$ python3 -q
>>> import numpy as np
>>> from numpy import linalg as LA
>>> np.set_printoptions(precision=1, suppress=True, linewidth=120)
>>> arr = np.load("layer3.npy")
>>> arr
array([[  1.8,   8. ,  -5.5,   3.8, -14.5,  -7.5,  -0.5,   4. ],
       [  4.4,   8. ,   2.3,   6.4,  -6.7,   0.3,   7.3,   4. ],
       [  2.8,   8. ,  -2.6,   4.8, -11.6,  -4.6,   2.4,   4. ],
       [  3.1,   8. ,  -1.7,   5.1, -10.7,  -3.7,   3.3,   4. ],
       [  2.6,   8. ,  -3.1,   4.6, -12.1,  -5.1,   1.9,   4. ],
       [  4.9,   8. ,   3.8,   6.9,  -5.2,   1.8,   8.8,   4. ],
       [  3.6,   8. ,  -0.3,   5.6,  -9.3,  -2.3,   4.7,   4. ],
       [  3.7,   8. ,   0. ,   5.7,  -9. ,  -2. ,   5. ,   4. ],
       [  4. ,   8. ,   1. ,   6. ,  -8. ,  -1. ,   6. ,   4. ],
       [  5.1,   8. ,   4.2,   7.1,  -4.8,   2.2,   9.2,   4. ],
       [  5.1,   8. ,   4.2,   7.1,  -4.8,   2.2,   9.2,   4. ],
       [  2.7,   8. ,  -2.8,   4.7, -11.8,  -4.8,   2.2,   4. ],
       [  2.4,   8. ,  -3.7,   4.4, -12.7,  -5.7,   1.3,   4. ],
       [  2.3,   8. ,  -4. ,   4.3, -13. ,  -6. ,   1. ,   4. ],
       [  4.4,   8. ,   2.3,   6.4,  -6.7,   0.3,   7.3,   4. ],
       [  4.9,   8. ,   3.6,   6.9,  -5.4,   1.6,   8.6,   4. ],
       [  4.7,   8. ,   3. ,   6.7,  -6. ,   1. ,   8. ,   4. ],
       [  1.2,   8. ,  -7.3,   3.2, -16.3,  -9.3,  -2.3,   4. ],
       [  3.2,   8. ,  -1.5,   5.2, -10.5,  -3.5,   3.5,   4. ],
       [  4.4,   8. ,   2.1,   6.4,  -6.9,   0.1,   7.1,   4. ],
       [  3.6,   8. ,  -0.2,   5.6,  -9.2,  -2.2,   4.8,   4. ],
       [  4.2,   8. ,   1.7,   6.2,  -7.3,  -0.3,   6.7,   4. ],
       [  4.5,   8. ,   2.4,   6.5,  -6.6,   0.4,   7.4,   4. ],
       [  4.3,   8. ,   1.8,   6.3,  -7.2,  -0.2,   6.8,   4. ],
       [  5.1,   8. ,   4.3,   7.1,  -4.7,   2.3,   9.3,   4. ]])
>>> # rows and columns are dependent
>>> T = np.stack([arr, 3 * arr, arr[::-1]])
>>> LA.norm(T, axis=(1, 2))
array([ 83.5, 250.4,  83.5])
>>> rng = np.random.default_rng(27)
>>> Y = arr + rng.integers(-2, 3, (25, 3)) @ rng.integers(-2, 3, (3, 8))
>>> Y
array([[  2.8,  15. ,  -5.5,   7.8, -15.5,  -8.5,   1.5,   4. ],
       [  6.4,  16. ,  -0.7,   8.4,  -8.7,   1.3,   5.3,  10. ],
       [  0.8,   7. ,  -2.6,   2.8, -12.6,  -4.6,   3.4,   2. ],
       [  0.1,   0. ,  -1.7,  -0.9, -10.7,  -2.7,   2.3,   2. ],
       [  0.6,   0. ,  -0.1,   2.6, -10.1,  -6.1,   3.9,  -2. ],
       [  1.9,  13. ,   3.8,   6.9,  -8.2,   0.8,  12.8,   0. ],
       [  6.6,   8. ,  -4.3,   3.6,  -9.3,   0.7,  -2.3,  14. ],
       [  3.7,  13. ,  -4. ,   3.7, -12. ,   0. ,   2. ,  10. ],
       [  6. ,  16. ,  -2. ,   8. , -10. ,   0. ,   4. ,  10. ],
       [  0.1,   4. ,   0.2,  -2.9,  -8.8,   5.2,   6.2,   6. ],
       [  3.1,   9. ,   5.2,   7.1,  -5.8,   1.2,  12.2,   0. ],
       [  3.7,   9. ,  -5.8,   2.7, -12.8,  -2.8,  -1.8,  10. ],
       [  6.4,   5. ,   0.3,  10.4,  -7.7,  -7.7,   2.3,   2. ],
       [  5.3,   7. ,  -2. ,   8.3, -10. ,  -7. ,   1. ,   4. ],
       [ 10.4,   2. ,   4.3,  10.4,  -0.7,   0.3,   3.3,   8. ],
       [  5.9,  15. ,   3.6,  10.9,  -6.4,   0.6,  10.6,   4. ],
       [  5.7,  15. ,   3. ,  10.7,  -7. ,   0. ,  10. ,   4. ],
       [ -4.8,   8. , -12.3,  -6.8, -22.3,  -6.3,  -4.3,   6. ],
       [  6.2,  10. ,  -4.5,   5.2, -10.5,  -1.5,  -1.5,  12. ],
       [  0.4,   7. ,  -3.9,  -3.6, -11.9,   4.1,   2.1,  10. ],
       [  1.6,   8. ,  -6.2,  -2.4, -13.2,   1.8,  -1.2,  12. ],
       [  8.2,   7. ,   6.7,  14.2,  -2.3,  -3.3,   9.7,   0. ],
       [  2.5,   4. ,   7.4,   8.5,  -4.6,  -2.6,  13.4,  -6. ],
       [  5.3,   7. ,  -2.2,   2.3,  -8.2,   2.8,   0.8,  12. ],
       [ -0.9,   8. ,  -0.7,  -2.9, -10.7,   5.3,   7.3,   6. ]])
>>> np.round(LA.svd(Y - arr, compute_uv=False), 1) + 0
array([42.7, 29.8, 23.1,  0. ,  0. ,  0. ,  0. ,  0. ])
>>> LA.cond(arr) > 100
np.True_
>>> LA.matrix_rank(arr, rtol=0.1)
np.int64(2)
>>> print(np.round(LA.norm(arr, 2) / LA.norm(arr), 1))
0.9
>>> np.argsort(-LA.norm(arr, axis=0).round(6), kind="stable")[:3]
array([4, 1, 6])
>>> J = np.load("dump.npy")
>>> J
array([[-4,  0, -6,  0],
       [ 0,  0,  0,  0],
       [-2,  0, -2,  0],
       [ 0,  0,  0,  0]])
>>> # null space of dimension 2
>>> Y = J[0, 0] * J[1:] - np.outer(J[1:, 0], J[0])
>>> print(Y)
[[ 0  0  0  0]
 [ 0  0 -4  0]
 [ 0  0  0  0]]
>>> LA.matrix_rank(Y), LA.matrix_rank(J)
(np.int64(1), np.int64(2))
>>> np.flatnonzero(~Y.round(6).any(axis=1))
array([0, 2])
>>> X = np.vander(np.arange(11) - 2, 4, increasing=True)
>>> X
array([[  1,  -2,   4,  -8],
       [  1,  -1,   1,  -1],
       [  1,   0,   0,   0],
       [  1,   1,   1,   1],
       [  1,   2,   4,   8],
       [  1,   3,   9,  27],
       [  1,   4,  16,  64],
       [  1,   5,  25, 125],
       [  1,   6,  36, 216],
       [  1,   7,  49, 343],
       [  1,   8,  64, 512]])
>>> # column 3 dominates
>>> x = np.array([2, 1, -1, 0])
>>> rhs = X @ x
>>> np.round(LA.solve(X.T @ X, X.T @ rhs), 1) + 0
array([ 2.,  1., -1.,  0.])
>>> rhs = rhs + 0.3 * rng.normal(size=11)
>>> print(rhs)
[ -4.    0.2   2.    2.2   0.1  -4.2 -10.  -17.8 -28.3 -40.1 -53.6]
>>> beta, *_ = LA.lstsq(X, rhs)
>>> round(LA.norm(rhs - X @ beta), 1)
np.float64(0.5)
>>> np.round(X.T @ (rhs - X @ beta), 1) + 0
array([0., 0., 0., 0.])
>>> [round(float(LA.norm(LA.solve(X.T @ X + lam * np.eye(4), X.T @ rhs))), 2) for lam in (0, 1, 10, 100)]
[2.6, 2.09, 0.94, 0.37]
>>> Y = np.c_[X[:, :1] @ np.array([[0]]), np.array([1, 1, 2, 0, 2, 2, 1, 1, 2, 2, 2])]
>>> Y
array([[0, 1],
       [0, 1],
       [0, 2],
       [0, 0],
       [0, 2],
       [0, 2],
       [0, 1],
       [0, 1],
       [0, 2],
       [0, 2],
       [0, 2]])
>>> LA.norm(LA.qr(X)[0].T @ Y, axis=0) ** 2 / ((Y ** 2).sum(axis=0) + 1e-12)
array([0. , 0.9])
>>> print(LA.matrix_rank(np.c_[X, Y]))
5
>>> LA.matrix_rank(Y)
np.int64(1)
>>> print(np.round(np.trace(LA.pinv(Y) @ Y), 1))
1.0
>>> E = np.load("a.npy")
>>> E
array([[ 7,  7, -7,  0, -7],
       [ 2,  2, -2,  0, -2],
       [ 5,  5, -5,  0, -5],
       [ 8,  8, -8,  0, -8]])
>>> # columns 0 and 1 are equal
>>> print(LA.matrix_rank(E, rtol=0.1))
1
>>> LA.cond(E) > 100
np.True_
>>> print([round(float(x), 1) for x in LA.svd(E, compute_uv=False)[:3]])
[23.8, 0.0, 0.0]
>>> Y = E / np.sqrt((E ** 2).mean(axis=1, keepdims=True))
>>> Y[2]
array([ 1.1,  1.1, -1.1,  0. , -1.1])
>>> m1 = np.loadtxt("m.csv", delimiter=",")
>>> m1
array([[1., 1., 0., 0., 2., 1., 1., 3., 3.],
       [0., 2., 2., 0., 2., 3., 0., 1., 2.],
       [0., 1., 0., 2., 3., 0., 2., 0., 2.],
       [2., 1., 2., 1., 0., 2., 1., 0., 1.]])
>>> Y = m1 / LA.norm(m1, axis=1, keepdims=True)
>>> C2 = Y @ Y.T
>>> round(float(np.degrees(np.arccos(np.clip(C2[2, 3], -1, 1)))), 1)
68.1
>>> print(C2)
[[1.  0.7 0.6 0.4]
 [0.7 1.  0.5 0.7]
 [0.6 0.5 1.  0.4]
 [0.4 0.7 0.4 1. ]]
>>> Uu, sv, Vh = LA.svd(X, full_matrices=False)
>>> np.cumsum(sv ** 2) / np.sum(sv ** 2)
array([1., 1., 1., 1.])
>>> np.round(Vh @ Vh.T, 1) + 0
array([[1., 0., 0., 0.],
       [0., 1., 0., 0.],
       [0., 0., 1., 0.],
       [0., 0., 0., 1.]])
>>> np.round(np.abs(Vh[0]), 1) + 0
array([0. , 0. , 0.1, 1. ])
>>> np.round(sv / sv[0], 1) + 0
array([1., 0., 0., 0.])
>>> np.round(Uu.T @ X @ Vh.T, 1) + 0
array([[675.1,   0. ,   0. ,   0. ],
       [  0. ,  16.8,   0. ,   0. ],
       [  0. ,   0. ,   3.8,   0. ],
       [  0. ,   0. ,   0. ,   1.8]])
>>> sv
array([675.1,  16.8,   3.8,   1.8])
>>> print(np.round(Uu.T @ Uu, 1) + 0)
[[1. 0. 0. 0.]
 [0. 1. 0. 0.]
 [0. 0. 1. 0.]
 [0. 0. 0. 1.]]
>>> W = np.array([[1, 0, 0],
...     [-3, 0, 2],
...     [3, -1, -3],
...     [-3, 2, -3],
...     [-3, 1, -2],
...     [-1, -1, -3],
...     [1, -2, 3],
...     [-3, -1, -2],
...     [-3, 3, 2]])
>>> beta = np.array([-5, -5, -2])
>>> act = np.maximum(m1 @ W + beta, 0)
>>> (act > 0).astype(int)
array([[0, 0, 0],
       [0, 0, 0],
       [0, 1, 0],
       [0, 0, 0]])
>>> basis = np.array([[-3, 1, -3], [2, 2, 1], [1, -3, 3]])
>>> (act @ basis).round(6).argmax(axis=1)
array([0, 0, 0, 0])
>>> Y = np.array([[-2, 2, -2],
...     [3, -2, -3],
...     [3, 3, 2],
...     [3, 2, -3],
...     [-1, 1, 2],
...     [-3, -1, 0],
...     [1, 3, 3],
...     [1, -2, -1],
...     [2, -3, -1]])
>>> np.einsum("ik,kj->ji", m1, Y)
array([[  6.,   6.,  12.,   5.],
       [-11.,  -7.,   5.,   8.],
       [ -4.,  -1.,   1.,  -4.]])
>>> m1 @ Y
array([[  6., -11.,  -4.],
       [  6.,  -7.,  -1.],
       [ 12.,   5.,   1.],
       [  5.,   8.,  -4.]])
>>> Y @ m1
Traceback (most recent call last):
  File "<python-input-72>", line 1, in <module>
    Y @ m1
    ~~^~~~
ValueError: matmul: Input operand 1 has a mismatch in its core dimension 0, with gufunc signature (n?,k),(k,m?)->(n?,m?) (size 4 is different from 3)
>>> LA.matrix_rank(np.vstack([m1, Y.T]))
np.int64(7)
>>> print(LA.matrix_rank(m1 @ Y))
3
>>> np.einsum("ij->j", m1)
array([3., 5., 4., 3., 7., 6., 4., 4., 8.])
>>> Uu, sv, Vh = LA.svd(X)
>>> sv
array([675.1,  16.8,   3.8,   1.8])
>>> np.argmax(sv[:-1] / (sv[1:] + 1e-6)) + 1
np.int64(1)
>>> Y = Uu[:, :1] @ np.diag(sv[:1]) @ Vh[:1]
>>> np.round(LA.norm(X - Y, 2), 1), np.round(sv[1], 1)
(np.float64(16.8), np.float64(16.8))
>>> round(LA.norm(X - Y) / LA.norm(X), 1)
np.float64(0.0)
>>> u = np.array([5, -2, -5, 2, 5])
>>> A = u[np.abs(np.subtract.outer(np.arange(5), np.arange(5)))]
>>> A
array([[ 5, -2, -5,  2,  5],
       [-2,  5, -2, -5,  2],
       [-5, -2,  5, -2, -5],
       [ 2, -5, -2,  5, -2],
       [ 5,  2, -5, -2,  5]])
>>> x = np.array([0, -2, -2, 0, -2])
>>> rhs = A @ x
>>> beta, lr = np.zeros(5), 1 / LA.norm(A, 2) ** 2
>>> for i in range(150):
...     beta -= lr * A.T @ (A @ beta - rhs)
...     if i % 50 == 0: print(i, round(LA.norm(A @ beta - rhs), 1))
... 
0 11.2
50 2.1
100 0.8
>>> print(round(LA.cond(A), 1))
10.8
